% python3 -q
>>> import numpy as np
>>> import numpy.linalg as la
>>> np.set_printoptions(precision=2, suppress=True, linewidth=140, legacy="1.25")
>>> m1 = np.array([[0, 0, 0, 0], [0, 0, 0, 0], [0, 2, 2, 3]])
>>> left, sv, Vt = la.svd(m1)
>>> np.argmax(sv[:-1] / (sv[1:] + 1e-6)) + 1
1
>>> A2 = left[:, :1] @ np.diag(sv[:1]) @ Vt[:1]
>>> round(la.norm(m1 - A2, 2), 2), sv[1]
(0.0, -0.0)
>>> np.round(la.norm(m1 - A2) / la.norm(m1), 2)
0.0
>>> mat = np.load("a.npy")
>>> mat
array([[ 4,  0,  1,  2],
       [ 0, -4, -3,  0],
       [ 1, -3,  6,  1],
       [ 2,  0,  1,  0]])
>>> np.kron(np.eye(2, dtype=int), mat)
array([[ 4,  0,  1,  2,  0,  0,  0,  0],
       [ 0, -4, -3,  0,  0,  0,  0,  0],
       [ 1, -3,  6,  1,  0,  0,  0,  0],
       [ 2,  0,  1,  0,  0,  0,  0,  0],
       [ 0,  0,  0,  0,  4,  0,  1,  2],
       [ 0,  0,  0,  0,  0, -4, -3,  0],
       [ 0,  0,  0,  0,  1, -3,  6,  1],
       [ 0,  0,  0,  0,  2,  0,  1,  0]])
>>> np.round(la.eigvals(mat).sum().real, 2)
6.0
>>> la.eigvals(mat)
array([ 7.47,  4.24, -0.86, -4.85])
>>> np.poly(mat)
array([  1.,  -6., -31., 132., 132.])
>>> O, r_ = la.qr(mat)
>>> np.trace(O @ O.T)
4.0
>>> r_
array([[-4.58,  0.65, -2.62, -1.96],
       [ 0.  ,  4.96, -0.86, -0.35],
       [ 0.  ,  0.  , -6.28, -0.41],
       [ 0.  ,  0.  ,  0.  , -0.93]])
>>> np.round(abs(r_[0, 0]), 2), np.round(la.norm(mat[:, 0]), 2)
(4.58, 4.58)
>>> O.shape, r_.shape
((4, 4), (4, 4))
>>> np.round(O @ r_, 2) + 0
array([[ 4.,  0.,  1.,  2.],
       [ 0., -4., -3.,  0.],
       [ 1., -3.,  6.,  1.],
       [ 2.,  0.,  1.,  0.]])
>>> evals, V = la.eigh(mat)
>>> vec = np.array([-2, 8, -4, -7])
>>> la.eigvalsh(mat[1:, 1:])
array([-4.85, -0.12,  6.96])
>>> vec @ mat @ vec
176
>>> [round(float(la.det(mat[:i, :i])), 2) + 0 for i in range(1, 5)]
[4.0, -16.0, -128.0, 132.0]
>>> feats = np.load("w.npy")
>>> feats
array([[-0.2 , -0.9 , -0.53],
       [-0.5 ,  1.4 , -1.34],
       [ 0.1 ,  1.1 ,  0.1 ],
       [ 1.2 ,  0.1 ,  3.78],
       [ 0.  ,  0.1 , -0.09],
       [ 1.6 ,  0.  ,  4.13],
       [ 1.2 ,  0.2 ,  4.08],
       [ 1.  , -0.5 ,  3.31],
       [-1.3 ,  0.  , -3.92],
       [-1.5 , -2.2 , -4.4 ],
       [ 0.3 , -0.9 ,  1.02],
       [-0.8 , -1.3 , -2.12],
       [ 0.6 , -0.8 ,  1.99]])
>>> O, r_ = la.qr(feats)
>>> round(float(np.trace(O @ O.T)), 2)
3.0
>>> np.allclose(r_.T @ r_, feats.T @ feats)
True
>>> O.shape, r_.shape
((13, 3), (3, 3))
>>> J = np.abs(np.array([[-3, 0, -1, -1], [0, 3, 1, -2], [-2, 1, -2, 1], [0, 2, 3, -1]])) + np.eye(4)
>>> J = J / J.sum(axis=1, keepdims=True)
>>> J
array([[0.67, 0.  , 0.17, 0.17],
       [0.  , 0.57, 0.14, 0.29],
       [0.29, 0.14, 0.43, 0.14],
       [0.  , 0.29, 0.43, 0.29]])
>>> # a transition matrix
>>> vec = np.array([4, 2, 7, 6])
>>> rhs = J @ vec
>>> rhs
array([4.83, 3.86, 5.29, 5.29])
>>> la.solve(J, rhs + J[:, 2])
array([4., 2., 8., 6.])
>>> la.solve(J.T, J[1])
array([0., 1., 0., 0.])
>>> la.solve(J, J[:, 1])
array([ 0.,  1.,  0., -0.])
>>> A2 = la.inv(J)
>>> np.round(la.inv(A2), 2) + 0
array([[0.67, 0.  , 0.17, 0.17],
       [0.  , 0.57, 0.14, 0.29],
       [0.29, 0.14, 0.43, 0.14],
       [0.  , 0.29, 0.43, 0.29]])
>>> round(la.det(J) * la.det(A2), 2)
1.0
>>> np.allclose(A2, J.T)
False
>>> vec = np.array([4, 0, 0, 5])
>>> h = np.maximum(J @ vec, 0)
>>> np.maximum(J @ vec, 0) - np.maximum(-J @ vec, 0)
array([3.5 , 1.43, 1.86, 1.43])
>>> J * (h > 1e-9)[:, None]
array([[0.67, 0.  , 0.17, 0.17],
       [0.  , 0.57, 0.14, 0.29],
       [0.29, 0.14, 0.43, 0.14],
       [0.  , 0.29, 0.43, 0.29]])
>>> np.tanh(J @ vec)
array([1.  , 0.89, 0.95, 0.89])
>>> J.T @ h
array([2.86, 1.49, 2.2 , 1.66])
>>> np.flatnonzero(h > 1e-9)
array([0, 1, 2, 3])
>>> la.matrix_power(J, 2)
array([[0.49, 0.07, 0.25, 0.18],
       [0.04, 0.43, 0.27, 0.27],
       [0.31, 0.18, 0.31, 0.19],
       [0.12, 0.31, 0.35, 0.22]])
>>> la.matrix_power(J, 100)
array([[0.25, 0.24, 0.29, 0.21],
       [0.25, 0.24, 0.29, 0.21],
       [0.25, 0.24, 0.29, 0.21],
       [0.25, 0.24, 0.29, 0.21]])
>>> p = np.eye(4)[0]
>>> for _ in range(5):
...     p = p @ J
...     print(p.round(2))
... 
[0.67 0.   0.17 0.17]
[0.49 0.07 0.25 0.18]
[0.4  0.13 0.28 0.19]
[0.35 0.17 0.29 0.2 ]
[0.31 0.19 0.29 0.2 ]
>>> K = np.array([[0, 3, 1], [3, 3, 4], [2, 4, 3], [9, 12, 13]])
>>> K
array([[ 0,  3,  1],
       [ 3,  3,  4],
       [ 2,  4,  3],
       [ 9, 12, 13]])
>>> # row 3 dominates
>>> A2 = np.array([[0, 1, 1], [2, -2, 1], [1, 2, -1]])
>>> la.matrix_rank(np.vstack([K, A2.T]))
3
>>> np.einsum("ij->j", K)
array([14, 22, 21])
>>> np.einsum("ik,kj->ji", K, A2)
array([[ 7, 10, 11, 37],
       [-4,  5,  0, 11],
       [ 2,  2,  3,  8]])
>>> np.einsum("ik,kj->ij", K, A2)
array([[ 7, -4,  2],
       [10,  5,  2],
       [11,  0,  3],
       [37, 11,  8]])
>>> la.matrix_rank(K @ A2)
3
>>> K @ A2
array([[ 7, -4,  2],
       [10,  5,  2],
       [11,  0,  3],
       [37, 11,  8]])
>>> np.argsort(-la.norm(K, axis=0).round(6), kind="stable")[:3]
array([2, 1, 0])
>>> la.matrix_rank(K, rtol=0.1)
2
>>> round(np.log10(la.cond(K)))
2
>>> np.abs(la.svd(K)[2][-1])
array([0.71, 0.2 , 0.68])
>>> C = np.array([[0, -2, 3], [0, 3, -2]])
>>> E = np.repeat(C, 27 // 2, axis=0)
>>> rng = np.random.default_rng(740063)
>>> E = E + 0.3 * rng.normal(size=E.shape)
>>> E
array([[ 0.04, -2.15,  3.23],
       [-0.07, -2.46,  2.91],
       [ 0.18, -1.62,  2.86],
       [-0.68, -2.01,  2.59],
       [ 0.14, -2.27,  3.32],
       [ 0.16, -1.86,  2.66],
       [-0.72, -2.22,  3.12],
       [-0.05, -2.19,  2.94],
       [-0.01, -2.45,  2.9 ],
       [-0.48, -1.87,  2.99],
       [ 0.05, -1.86,  3.51],
       [ 0.32, -2.12,  2.75],
       [-0.27, -2.24,  3.14],
       [-0.68,  2.78, -1.76],
       [-0.18,  3.1 , -1.94],
       [-0.16,  2.98, -2.33],
       [-0.34,  2.68, -2.43],
       [-0.59,  2.6 , -1.88],
       [-0.01,  2.92, -2.34],
       [-0.78,  3.72, -1.5 ],
       [-0.07,  3.69, -1.73],
       [-0.06,  3.02, -2.42],
       [ 0.12,  3.06, -2.29],
       [-0.72,  2.52, -1.69],
       [ 0.13,  2.77, -2.05],
       [ 0.37,  2.59, -1.97]])
>>> C = E[[21, 11]].astype(float)
>>> for _ in range(6):
...     lab = la.norm(E[:, None] - C, axis=-1).argmin(axis=1)
...     C = np.array([E[lab == j].mean(axis=0) for j in range(2)])
... 
>>> lab
array([1, 1, 1, 1, 1, 1, 1, 1, 1, 1, 1, 1, 1, 0, 0, 0, 0, 0, 0, 0, 0, 0, 0, 0, 0, 0])
>>> C
array([[-0.23,  2.96, -2.02],
       [-0.11, -2.1 ,  2.99]])
>>> C[1] - C[0]
array([ 0.12, -5.06,  5.02])
